% ipython --no-banner

In [1]: import numpy as np

In [2]: np.set_printoptions(precision=3, suppress=True, linewidth=200, legacy="1.25")

In [3]: def rd(a):
   ...:     return np.round(a, 3) + 0
   ...: 

In [4]: basis = np.array([[4, 1, 5, 1, 0],
   ...:     [4, 2, 5, 1, 0],
   ...:     [4, 4, 5, 2, 5],
   ...:     [4, 1, 4, 1, 1],
   ...:     [4, 0, 5, 2, 5]])

In [5]: rng = np.random.default_rng(250230)

In [6]: m1 = (rng.random((29, 5)) < 0.25) @ basis

In [7]: m1
Out[7]: 
array([[ 4,  0,  5,  2,  5],
       [ 4,  4,  5,  2,  5],
       [ 0,  0,  0,  0,  0],
       [ 8,  2,  9,  2,  1],
       [ 8,  5,  9,  3,  6],
       [ 4,  2,  5,  1,  0],
       [ 0,  0,  0,  0,  0],
       [ 4,  1,  4,  1,  1],
       [ 8,  5, 10,  3,  5],
       [ 4,  0,  5,  2,  5],
       [ 4,  2,  5,  1,  0],
       [ 8,  6, 10,  3,  5],
       [ 8,  1, 10,  3,  5],
       [ 8,  2, 10,  3,  5],
       [ 4,  4,  5,  2,  5],
       [ 4,  0,  5,  2,  5],
       [ 0,  0,  0,  0,  0],
       [ 4,  2,  5,  1,  0],
       [ 4,  1,  4,  1,  1],
       [ 8,  6, 10,  3,  5],
       [ 0,  0,  0,  0,  0],
       [ 0,  0,  0,  0,  0],
       [ 8,  4, 10,  4, 10],
       [ 4,  4,  5,  2,  5],
       [ 0,  0,  0,  0,  0],
       [16,  8, 19,  5,  6],
       [ 0,  0,  0,  0,  0],
       [ 4,  1,  5,  1,  0],
       [ 0,  0,  0,  0,  0]])

In [8]: gram = np.cov(m1, rowvar=False)

In [9]: np.median(m1, axis=0)
Out[9]: array([4., 1., 5., 2., 1.])

In [10]: print(rd(np.linalg.eigvalsh(gram)[::-1]))
[44.633  3.771  1.682  0.042  0.   ]

In [11]: rd(np.polyfit(m1[:, 4], m1[:, 1], 1))
Out[11]: array([0.508, 0.668])

In [12]: np.argsort(-m1.std(axis=0).round(6), kind="stable")
Out[12]: array([2, 0, 4, 1, 3])

In [13]: rd(np.corrcoef(m1[:, 4], m1[:, 1])[0, 1])
Out[13]: 0.628

In [14]: rd(np.corrcoef(m1.T))
Out[14]: 
array([[1.   , 0.802, 0.997, 0.945, 0.687],
       [0.802, 1.   , 0.807, 0.795, 0.628],
       [0.997, 0.807, 1.   , 0.956, 0.708],
       [0.945, 0.795, 0.956, 1.   , 0.884],
       [0.687, 0.628, 0.708, 0.884, 1.   ]])
